$ python -q
>>> import numpy as np
>>> import numpy.linalg as la
>>> np.set_printoptions(suppress=True, linewidth=140)
>>> K = np.loadtxt("a.csv", delimiter=",")
>>> K
array([[7., 4., 0., 0., 0., 0.],
       [7., 2., 0., 0., 0., 0.],
       [8., 0., 0., 0., 0., 0.],
       [0., 0., 7., 4., 0., 0.],
       [0., 0., 7., 2., 0., 0.],
       [0., 0., 8., 0., 0., 0.],
       [0., 0., 0., 0., 7., 4.],
       [0., 0., 0., 0., 7., 2.],
       [0., 0., 0., 0., 8., 0.]])
>>> out = K / np.sqrt((K ** 2).mean(axis=1, keepdims=True))
>>> la.matrix_rank(K - K.mean(axis=1, keepdims=True))
np.int64(5)
>>> np.round(la.norm(out, axis=1), 2)
array([2.45, 2.45, 2.45, 2.45, 2.45, 2.45, 2.45, 2.45, 2.45])
>>> la.matrix_rank(out) == la.matrix_rank(K)
np.True_
>>> out[5].round(2)
array([0.  , 0.  , 2.45, 0.  , 0.  , 0.  ])
>>> np.round(K - K.mean(axis=1, keepdims=True), 2)
array([[ 5.17,  2.17, -1.83, -1.83, -1.83, -1.83],
       [ 5.5 ,  0.5 , -1.5 , -1.5 , -1.5 , -1.5 ],
       [ 6.67, -1.33, -1.33, -1.33, -1.33, -1.33],
       [-1.83, -1.83,  5.17,  2.17, -1.83, -1.83],
       [-1.5 , -1.5 ,  5.5 ,  0.5 , -1.5 , -1.5 ],
       [-1.33, -1.33,  6.67, -1.33, -1.33, -1.33],
       [-1.83, -1.83, -1.83, -1.83,  5.17,  2.17],
       [-1.5 , -1.5 , -1.5 , -1.5 ,  5.5 ,  0.5 ],
       [-1.33, -1.33, -1.33, -1.33,  6.67, -1.33]])
>>> np.unravel_index(np.abs(K).argmax(), K.shape)
(np.int64(2), np.int64(0))
>>> K.shape
(9, 6)
>>> proj = K @ la.solve(K.T @ K, K.T)
>>> proj.round(2)
array([[ 0.83,  0.35, -0.15,  0.  ,  0.  ,  0.  ,  0.  ,  0.  ,  0.  ],
       [ 0.35,  0.31,  0.3 ,  0.  ,  0.  ,  0.  ,  0.  ,  0.  ,  0.  ],
       [-0.15,  0.3 ,  0.87,  0.  ,  0.  ,  0.  ,  0.  ,  0.  ,  0.  ],
       [ 0.  ,  0.  ,  0.  ,  0.83,  0.35, -0.15,  0.  ,  0.  ,  0.  ],
       [ 0.  ,  0.  ,  0.  ,  0.35,  0.31,  0.3 ,  0.  ,  0.  ,  0.  ],
       [ 0.  ,  0.  ,  0.  , -0.15,  0.3 ,  0.87,  0.  ,  0.  ,  0.  ],
       [ 0.  ,  0.  ,  0.  ,  0.  ,  0.  ,  0.  ,  0.83,  0.35, -0.15],
       [ 0.  ,  0.  ,  0.  ,  0.  ,  0.  ,  0.  ,  0.35,  0.31,  0.3 ],
       [ 0.  ,  0.  ,  0.  ,  0.  ,  0.  ,  0.  , -0.15,  0.3 ,  0.87]])
>>> la.matrix_rank(np.eye(9) - proj)
np.int64(3)
>>> np.round(la.eigvalsh(proj), 2) + 0
array([0., 0., 0., 1., 1., 1., 1., 1., 1.])
>>> out = np.array([[3, 2, 2, 2, 3, 2, 1, 2, 3, 0, 1],
...     [3, 2, 0, 1, 2, 0, 0, 0, 1, 2, 0],
...     [2, 2, 2, 1, 1, 3, 1, 2, 2, 3, 0],
...     [0, 3, 3, 3, 0, 3, 3, 3, 0, 0, 1],
...     [3, 3, 3, 2, 3, 2, 3, 1, 1, 3, 1],
...     [3, 0, 0, 2, 3, 2, 1, 3, 3, 0, 2],
...     [3, 3, 2, 3, 1, 1, 0, 1, 1, 0, 3],
...     [0, 2, 0, 0, 3, 1, 3, 3, 0, 3, 1],
...     [2, 1, 0, 0, 2, 2, 3, 1, 0, 2, 2],
...     [1, 1, 0, 3, 3, 2, 0, 0, 0, 1, 2],
...     [2, 2, 0, 1, 3, 0, 1, 1, 2, 3, 0]])
>>> F = np.triu(out)
>>> F
array([[3, 2, 2, 2, 3, 2, 1, 2, 3, 0, 1],
       [0, 2, 0, 1, 2, 0, 0, 0, 1, 2, 0],
       [0, 0, 2, 1, 1, 3, 1, 2, 2, 3, 0],
       [0, 0, 0, 3, 0, 3, 3, 3, 0, 0, 1],
       [0, 0, 0, 0, 3, 2, 3, 1, 1, 3, 1],
       [0, 0, 0, 0, 0, 2, 1, 3, 3, 0, 2],
       [0, 0, 0, 0, 0, 0, 0, 1, 1, 0, 3],
       [0, 0, 0, 0, 0, 0, 0, 3, 0, 3, 1],
       [0, 0, 0, 0, 0, 0, 0, 0, 0, 2, 2],
       [0, 0, 0, 0, 0, 0, 0, 0, 0, 1, 2],
       [0, 0, 0, 0, 0, 0, 0, 0, 0, 0, 0]])
>>> # rows and columns are dependent
>>> np.allclose(F[:-1].T @ la.lstsq(F[:-1].T, F[-1])[0], F[-1])
True
>>> np.abs(np.diag(la.qr(F)[1])) > 1e-9
array([ True,  True,  True,  True,  True,  True, False,  True, False,  True, False])
>>> np.unique(F.round(6), axis=0).shape
(11, 11)
>>> np.round(np.trace(la.pinv(F) @ F), 2)
np.float64(10.0)
>>> la.matrix_rank(F, rtol=0.1)
np.int64(8)
>>> np.round(la.norm(F, 2) / la.norm(F), 2)
np.float64(0.76)
>>> [round(float(x), 2) for x in la.svd(F, compute_uv=False)[:3]]
[11.64, 5.37, 5.14]
>>> rk = la.matrix_rank(F)
>>> rk
np.int64(10)
>>> ns = la.svd(F)[2][rk:].T
>>> [int(la.matrix_rank(F[:i])) for i in range(1, len(F) + 1)]
[1, 2, 3, 4, 5, 6, 7, 8, 9, 10, 10]
>>> np.round(F @ ns, 2) + 0
array([[0.],
       [0.],
       [0.],
       [0.],
       [0.],
       [0.],
       [0.],
       [0.],
       [0.],
       [0.],
       [0.]])
>>> [int(la.matrix_rank(F[:, :j + 1])) for j in range(11)]
[1, 2, 3, 4, 5, 6, 6, 7, 8, 9, 10]
>>> feats = np.load("layer5.npy")
>>> feats
array([[ 0.98,  4.01, -3.  , -3.03, -4.  ],
       [ 1.  ,  4.04, -2.98, -3.02, -4.02],
       [ 1.01,  4.02, -2.99, -3.01, -3.97],
       [ 0.99,  4.01, -2.99, -3.02, -4.  ],
       [ 1.01,  3.97, -2.98, -2.97, -3.98],
       [ 1.03,  3.99, -3.  , -2.98, -3.99],
       [ 1.02,  3.99, -3.02, -2.99, -4.01],
       [ 1.02,  3.98, -2.97, -3.02, -4.  ],
       [ 0.98,  4.01, -3.02, -3.  , -3.98],
       [ 0.97,  3.99, -3.02, -3.02, -3.99],
       [ 1.02,  4.01, -3.01, -3.03, -4.  ],
       [ 1.  ,  3.95, -3.01, -2.99, -4.  ],
       [ 1.02,  3.98, -3.02, -2.97, -4.01],
       [ 0.98,  4.  , -3.03, -2.99, -3.99],
       [ 1.  ,  3.98, -2.98, -2.97, -4.  ],
       [ 0.99,  4.04, -3.  , -3.  , -4.01],
       [ 1.01,  3.99, -2.98, -2.99, -4.  ],
       [ 0.97,  3.99, -3.04, -2.97, -4.01],
       [-4.98,  3.01,  0.99,  0.02,  2.02],
       [-4.99,  2.97,  0.99, -0.02,  2.  ],
       [-5.  ,  3.04,  1.01,  0.01,  1.99],
       [-5.02,  2.98,  1.  ,  0.  ,  2.03],
       [-5.02,  3.02,  1.02, -0.02,  2.04],
       [-4.99,  3.01,  0.97,  0.  ,  2.  ],
       [-4.96,  3.  ,  0.99,  0.  ,  1.96],
       [-5.02,  2.99,  1.02, -0.01,  1.99],
       [-5.  ,  3.02,  0.99,  0.01,  1.97],
       [-5.01,  3.01,  0.95,  0.  ,  1.98],
       [-4.99,  2.99,  0.97, -0.01,  2.  ],
       [-5.  ,  3.01,  1.  ,  0.05,  2.  ],
       [-5.01,  2.99,  0.98,  0.  ,  2.01],
       [-4.98,  2.97,  1.  ,  0.01,  2.02],
       [-5.  ,  3.04,  0.99,  0.  ,  1.98],
       [-4.99,  3.  ,  1.02,  0.06,  1.99],
       [-5.  ,  3.03,  1.02,  0.  ,  1.99],
       [-4.99,  2.97,  1.03,  0.01,  2.02]])
>>> la.matrix_rank(feats, rtol=0.1)
np.int64(2)
>>> np.round(la.norm(feats, 2) / la.norm(feats), 2)
np.float64(0.76)
>>> np.argsort(-la.norm(feats, axis=0).round(6), kind="stable")[:3]
array([0, 1, 4])
>>> proj = feats @ la.solve(feats.T @ feats, feats.T)
>>> np.round(proj @ feats[:, 4], 2)
array([-4.  , -4.02, -3.97, -4.  , -3.98, -3.99, -4.01, -4.  , -3.98, -3.99, -4.  , -4.  , -4.01, -3.99, -4.  , -4.01, -4.  , -4.01,  2.02,
        2.  ,  1.99,  2.03,  2.04,  2.  ,  1.96,  1.99,  1.97,  1.98,  2.  ,  2.  ,  2.01,  2.02,  1.98,  1.99,  1.99,  2.02])
>>> cen = (feats - feats.mean(axis=0)) / feats.std(axis=0)
>>> np.argwhere(np.abs(cen) > 2)
array([], shape=(0, 2), dtype=int64)
>>> np.round(cen.std(axis=0), 2)
array([1., 1., 1., 1., 1.])
>>> b = la.lstsq(np.delete(cen, 3, axis=1), cen[:, 3])[0]
>>> round(1 - np.var(cen[:, 3] - np.delete(cen, 3, axis=1) @ b), 2)
np.float64(1.0)
>>> np.abs(b).argmax()
np.int64(0)
>>> dist = la.norm(feats[:, None] - feats[None], axis=-1)
>>> np.unravel_index(dist.round(6).argmax(), dist.shape)
(np.int64(10), np.int64(22))
>>> np.round(la.norm(feats - feats.mean(axis=0), axis=1), 2)
array([4.95, 4.96, 4.94, 4.95, 4.92, 4.95, 4.97, 4.95, 4.93, 4.94, 4.98, 4.95, 4.96, 4.94, 4.93, 4.95, 4.94, 4.94, 4.95, 4.94, 4.95, 4.98,
       4.99, 4.93, 4.9 , 4.96, 4.93, 4.92, 4.93, 4.96, 4.96, 4.96, 4.93, 4.96, 4.95, 4.97])
>>> (dist + 1e9 * np.eye(36)).round(6).argmin(axis=1)
array([ 3, 15,  3,  0, 14,  6, 12, 16, 13,  8,  3, 12,  6,  8,  4,  1, 14, 13, 23, 28, 34, 30, 21, 28, 26, 34, 32, 23, 23, 33, 28, 35, 20,
       29, 20, 31])
>>> dist.mean(axis=1).argmax()
np.int64(22)
>>> m1 = np.load("case6.npy")
>>> m1
array([[ -2.25,  -0.13,  -1.53,  -2.32,  -0.43,  -2.81],
       [ -2.84,   0.28,  -1.55,  -3.35,  -1.2 ,  -3.78],
       [ -4.33,   0.14,  -3.16,  -5.31,  -1.44,  -7.4 ],
       [ -1.2 ,  -0.12,  -0.55,  -1.58,  -0.29,  -1.19],
       [ -4.25,  -0.52,  -2.53,  -4.96,  -1.  ,  -6.09],
       [  4.11,  -0.04,   3.28,   6.37,   0.82,   7.05],
       [ -2.9 ,   0.5 ,  -2.5 ,  -4.78,  -1.07,  -5.74],
       [  4.01,   0.03,   2.31,   4.42,   0.8 ,   5.98],
       [  4.69,  -0.14,   3.84,   6.92,   1.68,   8.38],
       [  3.83,   0.45,   3.09,   5.86,   1.72,   7.19],
       [ -6.57,  -0.19,  -4.59,  -9.11,  -2.37, -11.2 ]])
>>> out = m1 / np.sqrt((m1 ** 2).mean(axis=1, keepdims=True))
>>> la.matrix_rank(m1 - m1.mean(axis=1, keepdims=True))
np.int64(5)
>>> out[0].round(2)
array([-1.21, -0.07, -0.82, -1.24, -0.23, -1.51])
>>> la.matrix_rank(out) == la.matrix_rank(m1)
np.True_
>>> Q, Rm = la.qr(m1)
>>> np.round(abs(Rm[0, 0]), 2), np.round(la.norm(m1[:, 0]), 2)
(np.float64(13.14), np.float64(13.14))
>>> np.round(Q @ Rm, 2)
array([[ -2.25,  -0.13,  -1.53,  -2.32,  -0.43,  -2.81],
       [ -2.84,   0.28,  -1.55,  -3.35,  -1.2 ,  -3.78],
       [ -4.33,   0.14,  -3.16,  -5.31,  -1.44,  -7.4 ],
       [ -1.2 ,  -0.12,  -0.55,  -1.58,  -0.29,  -1.19],
       [ -4.25,  -0.52,  -2.53,  -4.96,  -1.  ,  -6.09],
       [  4.11,  -0.04,   3.28,   6.37,   0.82,   7.05],
       [ -2.9 ,   0.5 ,  -2.5 ,  -4.78,  -1.07,  -5.74],
       [  4.01,   0.03,   2.31,   4.42,   0.8 ,   5.98],
       [  4.69,  -0.14,   3.84,   6.92,   1.68,   8.38],
       [  3.83,   0.45,   3.09,   5.86,   1.72,   7.19],
       [ -6.57,  -0.19,  -4.59,  -9.11,  -2.37, -11.2 ]])
>>> Q.shape, Rm.shape
((11, 6), (6, 6))
>>> np.round(Q.T @ Q, 2) + 0
array([[1., 0., 0., 0., 0., 0.],
       [0., 1., 0., 0., 0., 0.],
       [0., 0., 1., 0., 0., 0.],
       [0., 0., 0., 1., 0., 0.],
       [0., 0., 0., 0., 1., 0.],
       [0., 0., 0., 0., 0., 1.]])
>>> X = np.load("data.npy")
>>> X
array([[-1, -2,  0,  3],
       [ 1,  3,  3, -3],
       [ 0,  2,  3, -3],
       [ 2,  1,  1,  0],
       [ 0,  0, -1,  3],
       [-3,  2,  3, -3],
       [ 1,  1, -3,  3],
       [ 0, -3,  3,  0],
       [ 3, -2, -3, -3],
       [ 1, -3,  2,  0],
       [-1,  2, -2,  1]])
>>> lab = X[:, 3] > np.median(X[:, 3])
>>> u = X[lab].mean(axis=0) - X[~lab].mean(axis=0)
>>> u.round(2)
array([-0.82,  0.25, -3.21,  4.21])
>>> np.argsort(-np.abs(u).round(6), kind="stable")
array([3, 2, 0, 1])
